In [1]: import numpy as np

In [2]: import numpy.linalg as la

In [3]: np.set_printoptions(precision=1, suppress=True, linewidth=100)

In [4]: tidy = lambda a: np.round(a, 1) + 0

In [5]: J = np.load("test18.npy")

In [6]: print(J)
[[ 0.  8.  3.  5.  1.  3.  2.]
 [-6.  4.  2.  3.  3.  1.  2.]
 [ 0.  0.  9.  8.  0.  3.  2.]
 [ 0.  0.  6.  2.  8.  4.  0.]
 [ 0.  0.  6.  1.  9.  3.  0.]
 [ 0.  0.  4.  2.  1.  8.  1.]
 [ 0.  0.  4.  3.  6.  7.  0.]]

In [7]: print(tidy(la.norm(J, 2) / la.norm(J)))
0.8

In [8]: print(tidy(np.abs(la.svd(J)[2][-1])))
[0.2 0.2 0.2 0.1 0.2 0.  0.9]

In [9]: rng = np.random.default_rng(772434)

In [10]: idx = rng.permutation(7)

In [11]: Y = J[:, idx] * rng.choice([-1, 1], 7)

In [12]: print(Y)
[[ 2. -5.  3. -0.  3. -1.  8.]
 [ 2. -3.  2.  6.  1. -3.  4.]
 [ 2. -8.  9. -0.  3. -0.  0.]
 [ 0. -2.  6. -0.  4. -8.  0.]
 [ 0. -1.  6. -0.  3. -9.  0.]
 [ 1. -2.  4. -0.  8. -1.  0.]
 [ 0. -3.  4. -0.  7. -6.  0.]]

In [13]: left, _, vt = la.svd(J.T @ Y)

In [14]: print(tidy(la.lstsq(J, Y)[0]))
[[ 0.  0.  0. -1.  0.  0.  0.]
 [ 0.  0.  0.  0.  0.  0.  1.]
 [ 0.  0.  1.  0.  0.  0.  0.]
 [ 0. -1.  0.  0.  0.  0.  0.]
 [ 0.  0.  0.  0.  0. -1.  0.]
 [ 0.  0.  0.  0.  1.  0.  0.]
 [ 1.  0.  0.  0.  0.  0.  0.]]

In [15]: print(idx)
[6 3 2 0 5 4 1]

In [16]: f = np.array([2, 2])

In [17]: print(np.polyval(f, Y[2]))
[  6. -14.  20.   2.   8.   2.   2.]

In [18]: print(np.array([np.convolve(row, f, "same") for row in Y]))
[[  4.  -6.  -4.   6.   6.   4.  14.]
 [  4.  -2.  -2.  16.  14.  -4.   2.]
 [  4. -12.   2.  18.   6.   6.   0.]
 [  0.  -4.   8.  12.   8.  -8. -16.]
 [  0.  -2.  10.  12.   6. -12. -18.]
 [  2.  -2.   4.   8.  16.  14.  -2.]
 [  0.  -6.   2.   8.  14.   2. -12.]]

In [19]: print(np.convolve(Y[2], f))
[  4. -12.   2.  18.   6.   6.   0.   0.]

In [20]: F = np.load("out10.npy")

In [21]: print(F)
[[ -4 -10  -8 -14 -16  -4 -14]
 [ -4 -10  -8 -14 -16  -4 -14]
 [  2   5   4   7   8   2   7]
 [  2   5   4   7   8   2   7]
 [  0   0   0   0   0   0   0]]

In [22]: # rows 0 and 1 are equal

In [23]: left, s, vt = la.svd(F)

In [24]: print(tidy(s))
[45.9  0.   0.   0.   0. ]

In [25]: Y = left[:, :1] @ np.diag(s[:1]) @ vt[:1]

In [26]: print(tidy(np.abs(F - Y).max()))
0.0

In [27]: T = np.stack([F, -1 * F, F[::-1]])

In [28]: print(la.matrix_rank(T.reshape(3, -1)))
2

In [29]: print(tidy(la.norm(T, axis=(1, 2))))
[45.9 45.9 45.9]

In [30]: print((T @ F.T).shape)
(3, 5, 5)

In [31]: print(T.shape)
(3, 5, 7)

In [32]: rk = la.matrix_rank(F)

In [33]: print(rk)
1

In [34]: null = la.svd(F)[2][rk:].T

In [35]: print(np.allclose(F @ null, 0))
True

In [36]: print([int(la.matrix_rank(F[:i])) for i in range(1, len(F) + 1)])
[1, 1, 1, 1, 1]

In [37]: print([int(la.matrix_rank(F[:, :j + 1])) for j in range(7)])
[1, 1, 1, 1, 1, 1, 1]

In [38]: print(tidy(null @ null.T))
[[ 1.   0.   0.  -0.1 -0.1  0.  -0.1]
 [ 0.   0.9 -0.1 -0.2 -0.2  0.  -0.2]
 [ 0.  -0.1  0.9 -0.1 -0.2  0.  -0.1]
 [-0.1 -0.2 -0.1  0.8 -0.3 -0.1 -0.2]
 [-0.1 -0.2 -0.2 -0.3  0.7 -0.1 -0.3]
 [ 0.   0.   0.  -0.1 -0.1  1.  -0.1]
 [-0.1 -0.2 -0.1 -0.2 -0.3 -0.1  0.8]]

In [39]: print([int(la.matrix_rank(np.delete(F, i, axis=0))) for i in range(5)])
[1, 1, 1, 1, 1]

In [40]: A = np.array([[0, 2, 0, 2], [3, -3, 3, -3], [0, 2, 0, 2], [3, -3, 3, -3]])

In [41]: rk = la.matrix_rank(A)

In [42]: print(rk)
2

In [43]: null = la.svd(A)[2][rk:].T

In [44]: print(np.allclose(A @ null, 0))
True

In [45]: print(tidy(A @ null))
[[0. 0.]
 [0. 0.]
 [0. 0.]
 [0. 0.]]

In [46]: print([int(la.matrix_rank(A[:, :j + 1])) for j in range(4)])
[1, 2, 2, 2]

In [47]: print(tidy(null @ null.T))
[[ 0.5  0.  -0.5  0. ]
 [ 0.   0.5  0.  -0.5]
 [-0.5  0.   0.5  0. ]
 [ 0.  -0.5  0.   0.5]]

In [48]: print(null.shape)
(4, 2)

In [49]: print([int(la.matrix_rank(A[:i])) for i in range(1, len(A) + 1)])
[1, 2, 2, 2]

In [50]: vec = np.array([-5, 0, 4, -3])

In [51]: print(np.sign((A @ vec).round(6)))
[-1  1 -1  1]

In [52]: print(A @ vec)
[-6  6 -6  6]

In [53]: print(A @ np.ones(4))
[4. 0. 4. 0.]

In [54]: print(np.einsum("ij,ji->", A, A))
84

In [55]: print(tidy(la.det(A.T)))
0.0

In [56]: print(tidy(la.eigvals(A)))
[-8.7  2.7  0.   0. ]

In [57]: print(tidy(la.eigvals(A).sum().real))
-6.0

In [58]: print(tidy(la.det(A[::-1])))
0.0

In [59]: print(tidy(np.poly(A)))
[  1.   6. -24.   0.   0.]

In [60]: print(np.trace(A))
-6

In [61]: print(la.matrix_power(A, 3))
[[ -72  120  -72  120]
 [ 180 -252  180 -252]
 [ -72  120  -72  120]
 [ 180 -252  180 -252]]

In [62]: print(tidy(np.sort(np.abs(la.eigvals(A)))))
[0.  0.  2.7 8.7]

In [63]: print(np.allclose(A @ A.T, A.T @ A))
False

In [64]: print(A @ A)
[[ 12 -12  12 -12]
 [-18  30 -18  30]
 [ 12 -12  12 -12]
 [-18  30 -18  30]]

In [65]: print(tidy(la.det(A)))
0.0

In [66]: E = np.loadtxt("x.csv", delimiter=",")

In [67]: print(E)
[[-3. -3.  0.  0.]
 [-3.  8. -3.  0.]
 [ 0. -3.  4. -3.]
 [ 0.  0. -3.  3.]]

In [68]: # symmetric, so the eigenvalues are real

In [69]: ev, vecs = la.eigh(E)

In [70]: print(tidy(vecs.T @ E @ vecs))
[[-3.9  0.   0.   0. ]
 [ 0.   0.1  0.   0. ]
 [ 0.   0.   5.4  0. ]
 [ 0.   0.   0.  10.4]]

In [71]: print(tidy(la.eigvalsh(E + 4 * np.eye(4))))
[ 0.1  4.1  9.4 14.4]

In [72]: print(tidy(la.eigvalsh(E @ E)))
[  0.   14.9  28.8 108.3]

In [73]: print(tidy(ev))
[-3.9  0.1  5.4 10.4]

In [74]: C2 = E.T @ E

In [75]: print(C2)
[[ 18. -15.   9.   0.]
 [-15.  82. -36.   9.]
 [  9. -36.  34. -21.]
 [  0.   9. -21.  18.]]

In [76]: print(np.allclose(C2, C2.T))
True

In [77]: print(np.diag(C2))
[18. 82. 34. 18.]

In [78]: print(tidy(la.eigvalsh(C2)[::-1]))
[108.3  28.8  14.9   0. ]

In [79]: print(tidy(la.svd(E, compute_uv=False) ** 2))
[108.3  28.8  14.9   0. ]

In [80]: print([round(float(x), 1) for x in la.svd(E, compute_uv=False)[:3]])
[10.4, 5.4, 3.9]

In [81]: print(la.matrix_rank(E, rtol=0.1))
3

In [82]: print(round(np.log10(la.cond(E))))
2

In [83]: print(tidy(la.norm(E, 2) / la.norm(E)))
0.8

In [84]: def softmax(z):
    ...:     e = np.exp(z - z.max(axis=-1, keepdims=True))
    ...:     return e / e.sum(axis=-1, keepdims=True)
    ...: 

In [85]: print(tidy(softmax(E).sum(axis=1)))
[1. 1. 1. 1.]

In [86]: print(tidy(softmax(E[1] + -2)))
[0. 1. 0. 0.]

In [87]: print(tidy(softmax(E[1])))
[0. 1. 0. 0.]

In [88]: scores = E @ E.T / np.sqrt(4)

In [89]: print(softmax(scores).round(6).argmax(axis=1))
[0 1 2 3]

In [90]: print(tidy(softmax(scores + np.triu(np.full(scores.shape, -np.inf), 1))))
[[1. 0. 0. 0.]
 [0. 1. 0. 0.]
 [0. 0. 1. 0.]
 [0. 0. 0. 1.]]
